$ python3 -q
>>> import numpy as np
>>> np.set_printoptions(precision=2, suppress=True, linewidth=200, sign=" ")
>>> A2 = np.array([[2, 3], [3, 1], [1, 1]])
>>> m1 = np.kron(np.eye(3, dtype=int), A2)
>>> m1
array([[ 2,  3,  0,  0,  0,  0],
       [ 3,  1,  0,  0,  0,  0],
       [ 1,  1,  0,  0,  0,  0],
       [ 0,  0,  2,  3,  0,  0],
       [ 0,  0,  3,  1,  0,  0],
       [ 0,  0,  1,  1,  0,  0],
       [ 0,  0,  0,  0,  2,  3],
       [ 0,  0,  0,  0,  3,  1],
       [ 0,  0,  0,  0,  1,  1]])
>>> proj = m1 @ np.linalg.solve(m1.T @ m1, m1.T)
>>> proj @ m1[:, 3]
array([ 0.,  0.,  0.,  3.,  1.,  1.,  0.,  0.,  0.])
>>> np.linalg.matrix_rank(np.eye(9) - proj)
np.int64(3)
>>> w1 = np.array([[1, 1, 3, 2],
...     [2, 3, 3, 3],
...     [1, 0, 3, 0],
...     [3, 1, 1, 0],
...     [3, 1, 1, 0],
...     [1, 1, 0, 2]])
>>> beta = np.array([0, 1, 2, 0])
>>> hid = np.maximum(m1 @ w1 + beta, 0)
>>> np.linalg.matrix_rank(hid)
np.int64(4)
>>> (hid > 0).mean(axis=0)
array([ 1.  ,  1.  ,  1.  ,  0.67])
>>> C = np.array([[2, 3, 2], [-3, -2, 2], [-1, 3, 1], [0, -3, 3]])
>>> (hid @ C).round(6).argmax(axis=1)
array([ 2,  2,  2,  1,  1,  1,  2,  2,  2])
>>> vec = np.array([5, 4, 4, 3, 3, 3])
>>> target = m1 @ vec
>>> beta, lr = np.zeros(6), 1 / np.linalg.norm(m1, 2) ** 2
>>> for i in range(15):
...     beta -= lr * m1.T @ (m1 @ beta - target)
...     if i % 5 == 0: print(i, round(np.linalg.norm(m1 @ beta - target), 2))
... 
0 0.71
5 0.41
10 0.23
>>> round(np.linalg.cond(m1), 2)
np.float64(3.08)
>>> beta
array([ 4.97,  4.03,  3.96,  3.05,  3.04,  2.96])
>>> f, r1 = m1[7], m1[3]
>>> f @ r1
np.int64(0)
>>> pr = (f @ r1) / (f @ f) * f
>>> (r1 - pr) @ f
np.float64(0.0)
>>> np.outer(f, r1)
array([[ 0,  0,  0,  0,  0,  0],
       [ 0,  0,  0,  0,  0,  0],
       [ 0,  0,  0,  0,  0,  0],
       [ 0,  0,  0,  0,  0,  0],
       [ 0,  0,  6,  9,  0,  0],
       [ 0,  0,  2,  3,  0,  0]])
>>> r1 - pr
array([ 0.,  0.,  2.,  3.,  0.,  0.])
